$ python3 -q
>>> import numpy as np
>>> np.set_printoptions(precision=3, suppress=True, linewidth=120)
>>> def tidy(a):
...     return np.round(a, 3) + 0
... 
>>> m1 = np.load("run2.npy")
>>> print(m1)
[[ 0 -1  3  2  2  1  3  0]
 [ 1  0  0  2 -3  2 -1  0]
 [-3  0  0  3  1  0 -3  0]
 [-2 -2 -3  0  1  1  1 -2]
 [-2  3 -1 -1  0  0 -1  0]
 [-1 -2  0 -1  0  0  2  0]
 [-3  1  3 -1  1 -2  0  2]
 [ 0  0  0  2  0  0 -2  0]]
>>> # skew, so no eigenvalue has a real part
>>> left, sig, VT = np.linalg.svd(m1)
>>> print(tidy(sig))
[6.626 6.626 5.514 5.514 2.583 2.583 0.106 0.106]
>>> print(np.argmax(sig[:-1] / (sig[1:] + 1e-6)) + 1)
6
>>> B = left[:, :6] @ np.diag(sig[:6]) @ VT[:6]
>>> print(np.linalg.matrix_rank(m1, rtol=0.05))
6
>>> print(np.linalg.matrix_rank(B))
6
>>> print(np.linalg.matrix_rank(m1, rtol=0.1))
6
>>> print(round(np.log10(np.linalg.cond(m1))))
2
>>> print(tidy(np.linalg.norm(m1, 2) / np.linalg.norm(m1)))
0.521
>>> print(np.linalg.cond(m1) > 100)
False
>>> print(tidy(np.sort(np.abs(np.linalg.eigvals(m1)))))
[0.106 0.106 2.583 2.583 5.514 5.514 6.626 6.626]
>>> print(tidy(np.abs(np.linalg.eigvals(m1)).max()))
6.626
>>> print(np.allclose(m1, m1.T))
False
>>> E = np.load("data.npy")
>>> print(E)
[[0 1 0 1 1 0 1 0 0 0 0 0]
 [1 0 0 1 1 0 1 0 1 0 0 0]
 [0 0 0 0 0 0 0 0 0 0 0 1]
 [1 1 0 0 0 0 1 0 1 0 0 0]
 [1 1 0 0 0 0 0 0 1 0 0 0]
 [0 0 0 0 0 0 0 1 0 1 0 0]
 [1 1 0 1 0 0 0 0 1 0 0 0]
 [0 0 0 0 0 1 0 0 0 1 0 0]
 [0 1 0 1 1 0 1 0 0 0 0 0]
 [0 0 0 0 0 1 0 1 0 0 0 0]
 [0 0 0 0 0 0 0 0 0 0 0 0]
 [0 0 1 0 0 0 0 0 0 0 0 0]]
>>> # splits into 4 blocks
>>> print(np.linalg.matrix_rank(E, rtol=0.1))
9
>>> print([round(float(x), 3) for x in np.linalg.svd(E, compute_uv=False)[:3]])
[4.068, 2.185, 2.0]
>>> print(tidy(np.linalg.norm(E, 2) / np.linalg.norm(E)))
0.719
>>> print(np.linalg.cond(E) > 100)
True
>>> print(tidy(np.sort(np.linalg.eigvals(E).real)))
[-2.185 -1.245 -1.    -1.    -1.    -1.     0.     0.     0.362  1.     2.     4.068]
>>> print((np.linalg.matrix_power((E != 0) + (E.T != 0) + np.eye(12), 12) > 0).astype(int))
[[1 1 0 1 1 0 1 0 1 0 0 0]
 [1 1 0 1 1 0 1 0 1 0 0 0]
 [0 0 1 0 0 0 0 0 0 0 0 1]
 [1 1 0 1 1 0 1 0 1 0 0 0]
 [1 1 0 1 1 0 1 0 1 0 0 0]
 [0 0 0 0 0 1 0 1 0 1 0 0]
 [1 1 0 1 1 0 1 0 1 0 0 0]
 [0 0 0 0 0 1 0 1 0 1 0 0]
 [1 1 0 1 1 0 1 0 1 0 0 0]
 [0 0 0 0 0 1 0 1 0 1 0 0]
 [0 0 0 0 0 0 0 0 0 0 1 0]
 [0 0 1 0 0 0 0 0 0 0 0 1]]
>>> print((E != 0).astype(int))
[[0 1 0 1 1 0 1 0 0 0 0 0]
 [1 0 0 1 1 0 1 0 1 0 0 0]
 [0 0 0 0 0 0 0 0 0 0 0 1]
 [1 1 0 0 0 0 1 0 1 0 0 0]
 [1 1 0 0 0 0 0 0 1 0 0 0]
 [0 0 0 0 0 0 0 1 0 1 0 0]
 [1 1 0 1 0 0 0 0 1 0 0 0]
 [0 0 0 0 0 1 0 0 0 1 0 0]
 [0 1 0 1 1 0 1 0 0 0 0 0]
 [0 0 0 0 0 1 0 1 0 0 0 0]
 [0 0 0 0 0 0 0 0 0 0 0 0]
 [0 0 1 0 0 0 0 0 0 0 0 0]]
>>> left, sig, VT = np.linalg.svd(E)
>>> V = VT[:(sig > 1e-8).sum()]
>>> rng = np.random.default_rng(484)
>>> x0 = E[3] + 3 * E[11] + rng.integers(2) * np.eye(12)[10]
>>> print(x0)
[1. 1. 3. 0. 0. 0. 1. 0. 1. 0. 1. 0.]
>>> print(np.allclose(V.T @ V @ x0, x0))
False
>>> print(tidy(np.linalg.norm(x0 - V.T @ V @ x0)))
1.0
>>> print(tidy(np.diag(V.T @ V)))
[0.5 1.  1.  1.  1.  1.  1.  1.  0.5 1.  0.  1. ]
>>> print(tidy(V.T @ V))
[[0.5 0.  0.  0.  0.  0.  0.  0.  0.5 0.  0.  0. ]
 [0.  1.  0.  0.  0.  0.  0.  0.  0.  0.  0.  0. ]
 [0.  0.  1.  0.  0.  0.  0.  0.  0.  0.  0.  0. ]
 [0.  0.  0.  1.  0.  0.  0.  0.  0.  0.  0.  0. ]
 [0.  0.  0.  0.  1.  0.  0.  0.  0.  0.  0.  0. ]
 [0.  0.  0.  0.  0.  1.  0.  0.  0.  0.  0.  0. ]
 [0.  0.  0.  0.  0.  0.  1.  0.  0.  0.  0.  0. ]
 [0.  0.  0.  0.  0.  0.  0.  1.  0.  0.  0.  0. ]
 [0.5 0.  0.  0.  0.  0.  0.  0.  0.5 0.  0.  0. ]
 [0.  0.  0.  0.  0.  0.  0.  0.  0.  1.  0.  0. ]
 [0.  0.  0.  0.  0.  0.  0.  0.  0.  0.  0.  0. ]
 [0.  0.  0.  0.  0.  0.  0.  0.  0.  0.  0.  1. ]]
>>> B = E + rng.integers(-2, 3, (12, 10)) @ rng.integers(-2, 3, (10, 12))
>>> print(B)
[[ -3  -1 -11 -11   4   2   3   9   2  -4   1   7]
 [  6   9   6   1  -6  -3  13   2  -2   1  -8  -1]
 [  2   7   3   6   0   0  -1  -1  -1   6 -10   0]
 [ -2   2   6  -1   0  -6  -1   4  -1  -4   4   4]
 [  4  -2   2   1   1   3  -7  -5   7   4  -1  -3]
 [-10  -4   5  -4  -8   7   6   2  -4  -4   1  -2]
 [  7   9  13  18 -11 -19  -1  -4 -10  -4  -3  -2]
 [ -2   6  -9 -10  -2   9   7   5   0   2  -6   5]
 [  2   1   1  -2 -11  -2 -10  -2   4  -3   0   4]
 [  4  -8  -9 -11  -5  -2  -5   3   7  -8  17   6]
 [ -1   9  -5   2  13  -2  -7   3  -6   5  -6   6]
 [ -7  -3  -1  -4  -4   2   3   4   2  -5   3   3]]
>>> print(tidy(np.linalg.svd(B - E, compute_uv=False)))
[46.205 33.105 27.74  22.873 18.265 14.626  7.619  5.379  3.572  1.069  0.     0.   ]
>>> print(np.abs(B - E).sum(axis=1))
[58 57 38 37 39 57 99 61 44 85 65 42]
>>> print(B - E)
[[ -3  -2 -11 -12   3   2   2   9   2  -4   1   7]
 [  5   9   6   0  -7  -3  12   2  -3   1  -8  -1]
 [  2   7   3   6   0   0  -1  -1  -1   6 -10  -1]
 [ -3   1   6  -1   0  -6  -2   4  -2  -4   4   4]
 [  3  -3   2   1   1   3  -7  -5   6   4  -1  -3]
 [-10  -4   5  -4  -8   7   6   1  -4  -5   1  -2]
 [  6   8  13  17 -11 -19  -1  -4 -11  -4  -3  -2]
 [ -2   6  -9 -10  -2   8   7   5   0   1  -6   5]
 [  2   0   1  -3 -12  -2 -11  -2   4  -3   0   4]
 [  4  -8  -9 -11  -5  -3  -5   2   7  -8  17   6]
 [ -1   9  -5   2  13  -2  -7   3  -6   5  -6   6]
 [ -7  -3  -2  -4  -4   2   3   4   2  -5   3   3]]
>>> ev, V = np.linalg.eigh(E)
>>> print(np.abs(V[:, -1]).round(6).argmax())
1
>>> print(tidy(np.linalg.svd(E, compute_uv=False)))
[4.068 2.185 2.    1.245 1.    1.    1.    1.    1.    0.362 0.    0.   ]
>>> print(tidy(np.linalg.eigvalsh(E @ E)))
[ 0.     0.     0.131  1.     1.     1.     1.     1.     1.549  4.     4.773 16.547]
>>> print(tidy(np.abs(V[:, -1])))
[0.401 0.48  0.    0.418 0.315 0.    0.418 0.    0.401 0.    0.    0.   ]
>>> K = np.load("case15.npy")
>>> print(K)
[[ 3.998  2.003  5.015  1.009 -0.012 -0.001  2.983  5.011  5.012]
 [ 4.002  1.979  4.972  0.971  0.046  0.02   3.009  5.033  5.016]
 [ 3.98   2.041  5.02   0.989 -0.007  0.019  3.033  5.014  5.019]
 [ 3.978  1.977  5.007  0.993 -0.012 -0.01   2.975  5.043  4.999]
 [ 3.978  2.015  4.997  1.008  0.005  0.008  3.013  5.019  4.995]
 [ 4.018  1.996  5.     0.981 -0.051 -0.017  3.001  4.965  4.969]
 [ 3.999  1.981  5.013  0.991  0.017 -0.02   2.968  5.014  5.011]
 [ 3.995  1.971  5.016  0.972 -0.009  0.005  3.016  5.     5.042]
 [ 4.008  2.005  4.988  0.985 -0.026 -0.02   3.023  4.987  5.007]
 [ 3.977  1.995  5.022  0.988  0.012  0.024  3.     5.013  5.017]
 [ 4.005  2.037  5.009  1.046  0.004 -0.005  3.031  4.985  4.988]
 [ 4.014  2.003  4.998  1.015  0.02  -0.011  2.988  4.99   4.995]
 [ 3.987  1.995  5.025  1.035 -0.011 -0.013  2.956  4.965  5.012]
 [ 3.993  1.99   4.988  0.981  0.033  0.021  3.024  4.989  5.042]
 [ 3.985  2.004  4.984  0.993 -0.029  0.     2.968  4.982  4.989]
 [ 3.985  1.969  4.992  0.999  0.015 -0.011  2.983  5.01   4.992]
 [ 3.986  2.009  5.03   0.996  0.004  0.042  2.975  4.998  4.952]
 [ 3.989  1.972  5.009  1.015  0.005 -0.005  3.005  4.973  5.029]
 [ 4.001  1.995  5.027  1.004  0.039  0.023  3.03   5.013  4.995]
 [ 3.985  2.036  5.019  1.018  0.002 -0.006  3.007  5.01   4.966]
 [ 3.979  2.012  4.992  1.018  0.013 -0.013  2.98   5.006  5.   ]
 [ 4.003  2.     5.     0.988  0.038 -0.031  3.011  5.013  5.045]
 [ 2.993  1.019  0.02   1.024 -0.012  4.02   4.99   2.979  4.989]
 [ 2.993  1.034  0.007  1.013  0.027  3.949  5.02   3.001  5.018]
 [ 2.996  1.007  0.019  0.977  0.004  4.015  5.052  2.982  4.988]
 [ 3.005  1.006 -0.011  0.987 -0.002  4.035  5.004  2.985  4.996]
 [ 2.97   1.03   0.011  1.    -0.005  3.986  4.993  3.     5.011]
 [ 3.038  1.007  0.001  0.99   0.011  3.959  5.012  3.013  4.987]
 [ 2.989  0.974  0.005  0.981 -0.016  4.018  4.984  2.993  5.02 ]
 [ 2.992  0.986 -0.015  0.997  0.001  4.004  4.996  2.981  5.013]
 [ 3.013  0.982 -0.011  1.003 -0.005  4.001  5.01   2.987  4.989]
 [ 3.025  1.008 -0.008  0.98   0.016  3.995  4.977  2.959  4.975]
 [ 2.984  0.986 -0.011  1.046  0.01   4.005  5.024  3.016  4.966]
 [ 3.001  1.019  0.026  1.008  0.016  4.005  5.026  3.021  5.011]
 [ 3.028  1.028 -0.005  0.975 -0.005  4.023  4.964  2.997  5.035]
 [ 2.991  1.025 -0.017  1.03   0.01   4.007  4.992  3.03   4.958]
 [ 3.014  1.009 -0.046  1.027 -0.007  4.015  4.981  2.991  5.022]
 [ 3.002  1.    -0.005  1.014  0.008  4.035  5.01   2.976  4.997]
 [ 2.99   1.     0.019  0.988 -0.031  4.023  5.02   2.996  5.028]
 [ 3.     1.013 -0.025  0.988 -0.004  4.007  4.993  3.003  4.991]
 [ 2.975  0.994 -0.003  1.016  0.009  4.014  5.033  3.034  5.011]
 [ 2.998  0.997  0.001  1.003  0.02   4.     4.981  2.962  4.997]
 [ 3.027  1.03   0.015  1.014 -0.005  3.979  4.984  2.997  5.042]
 [ 3.015  0.977  0.001  1.009 -0.005  3.994  5.05   3.028  4.997]]
>>> Xs = (K - K.mean(axis=0)) / K.std(axis=0)
>>> print(tidy(Xs.std(axis=0)))
[1. 1. 1. 1. 1. 1. 1. 1. 1.]
>>> beta = np.linalg.lstsq(np.delete(Xs, 5, axis=1), Xs[:, 5])[0]
>>> print(np.abs(beta).argmax())
2
>>> print(tidy(1 - np.var(Xs[:, 5] - np.delete(Xs, 5, axis=1) @ beta)))
1.0
>>> Xs = K - K.mean(axis=0)
>>> left, sig, VT = np.linalg.svd(Xs, full_matrices=False)
>>> print(tidy((sig ** 2).sum() ** 2 / (sig ** 4).sum()))
1.0
>>> print(np.searchsorted(np.cumsum(sig ** 2) / (sig ** 2).sum(), 0.9) + 1)
1
>>> print(tidy(sig ** 2 / (sig ** 2).sum()))
[1. 0. 0. 0. 0. 0. 0. 0. 0.]
>>> print(np.abs(left[:, 0]).argmax())
36
>>> Q, V = np.linalg.qr(K[:, :1])[0], np.linalg.qr(K[:, 1:])[0]
>>> sig = np.linalg.svd(Q.T @ V, compute_uv=False)
>>> print(tidy(np.degrees(np.arccos(sig.clip(0, 1)))))
[0.298]
>>> data = np.loadtxt("sample5.csv", delimiter=",")
>>> print(data)
[[ 1.  0.  0.  0.  0.  3.  2.  0.  0.]
 [ 0. -2.  3. -3.  3.  0.  0.  2.  2.]
 [ 0.  3. -1. -3.  1.  0.  0.  2.  0.]
 [ 0. -2. -2. -1. -2.  0.  0. -3.  0.]
 [ 0.  3. -3.  1.  2.  0.  0.  3.  3.]
 [ 1.  0.  0.  0.  0. -1.  3.  0.  0.]
 [-1.  0.  0.  0.  0. -1.  2.  0.  0.]
 [ 0.  0.  3. -1.  1.  0.  0.  3.  1.]
 [ 0. -1.  0.  3. -1.  0.  0.  1. -3.]]
>>> r0, g = data[1], data[8]
>>> print(r0 @ r0)
39.0
>>> p = (r0 @ g) / (r0 @ r0) * r0
>>> print(tidy(np.linalg.norm(r0 + g) ** 2 + np.linalg.norm(r0 - g) ** 2))
120.0
>>> cov = data.T @ data
>>> print(np.trace(cov), (data ** 2).sum())
199.0 199.0
>>> print((data @ data.T).shape)
(9, 9)
>>> print(tidy(np.linalg.eigvalsh(cov)[::-1]))
[77.744 46.835 27.085 18.    11.568 11.424  3.277  1.576  1.491]
>>> B = data / np.linalg.norm(data, axis=1, keepdims=True)
>>> cov = B @ B.T
>>> print(tidy(np.linalg.norm(B, axis=1)))
[1. 1. 1. 1. 1. 1. 1. 1. 1.]
>>> print((np.abs(cov) > 0.9).astype(int))
[[1 0 0 0 0 0 0 0 0]
 [0 1 0 0 0 0 0 0 0]
 [0 0 1 0 0 0 0 0 0]
 [0 0 0 1 0 0 0 0 0]
 [0 0 0 0 1 0 0 0 0]
 [0 0 0 0 0 1 0 0 0]
 [0 0 0 0 0 0 1 0 0]
 [0 0 0 0 0 0 0 1 0]
 [0 0 0 0 0 0 0 0 1]]
>>> t3 = np.stack([data, 5 * data, data[::-1]])
>>> print(t3.shape)
(3, 9, 9)
>>> print(np.einsum("bij,cij->bc", t3, t3))
[[ 199.  995.   87.]
 [ 995. 4975.  435.]
 [  87.  435.  199.]]
>>> z = rng.permutation(9)
>>> print(z)
[7 0 5 6 1 4 2 8 3]
>>> B = data[z][:, z]
>>> print(np.trace(B))
0.0
>>> print(tidy(np.linalg.det(B)), tidy(np.linalg.det(data[z])))
42498.0 42498.0
>>> print(np.diag(B))
[ 3.  1. -1.  2. -2.  2. -1. -3. -1.]
>>> print(np.allclose(B, data))
False
>>> feats = np.loadtxt("a.csv", delimiter=",")
>>> print(feats)
[[ 0.291 -0.721  0.197  0.05   0.1    0.3  ]
 [-0.604  0.983 -0.964 -0.422  0.1   -0.883]
 [-0.935  1.    -0.753 -0.245 -0.537 -0.934]
 [ 0.537 -0.975  0.986  0.501 -0.245  0.909]
 [-0.462  0.749  0.993  0.537 -0.691  0.691]
 [ 0.537 -0.988  1.     0.762 -0.604  0.984]
 [ 0.38  -0.915  0.978  0.462 -0.291  0.856]
 [ 0.462 -0.948  0.965  0.422 -0.197  0.848]
 [ 0.38  -0.744 -0.831 -0.245  0.422 -0.217]
 [ 0.762 -0.997  0.985  0.501 -0.05   0.947]
 [ 0.97  -1.     0.995  0.604  0.336  0.994]
 [ 0.885 -0.999 -0.976 -0.422  0.818  0.08 ]
 [ 0.716 -0.996  0.99   0.537 -0.149  0.95 ]
 [ 0.604 -0.963 -0.291 -0.05   0.38   0.371]
 [-0.38   0.478  0.999  0.664 -0.762  0.867]
 [-0.537  0.963 -0.867 -0.291  0.    -0.77 ]
 [-0.716  0.988  0.31   0.05  -0.462 -0.485]
 [ 0.664 -0.987  0.789  0.245  0.149  0.786]
 [ 0.664 -0.989  0.91   0.336  0.05   0.851]
 [-0.935  1.    -0.993 -0.572 -0.197 -0.986]
 [-0.862  0.999 -0.848 -0.291 -0.336 -0.907]
 [-0.462  0.797  0.972  0.422 -0.604  0.501]
 [ 0.716 -0.976 -0.983 -0.462  0.74  -0.354]
 [ 0.947 -1.    -0.565 -0.1    0.762  0.786]
 [ 0.97  -1.    -0.585 -0.1    0.818  0.854]
 [ 0.291 -0.831  0.948  0.38  -0.245  0.766]
 [ 0.462 -0.948  0.965  0.422 -0.197  0.848]
 [ 0.1    0.53  -1.    -0.8    0.818 -0.972]
 [ 0.716 -0.992  0.68   0.197  0.245  0.774]
 [ 0.1   -0.245 -0.235 -0.05   0.1   -0.03 ]
 [ 0.922 -1.    -0.793 -0.197  0.762  0.617]]
>>> left, sig, VT = np.linalg.svd(feats, full_matrices=False)
>>> print(np.allclose(left * sig @ VT, feats))
True
>>> print((sig > 1e-8).sum())
6
>>> print(tidy(sig))
[7.864 5.244 1.27  1.1   0.466 0.229]
>>> print(tidy(np.abs(VT[0])))
[0.393 0.576 0.437 0.225 0.029 0.521]
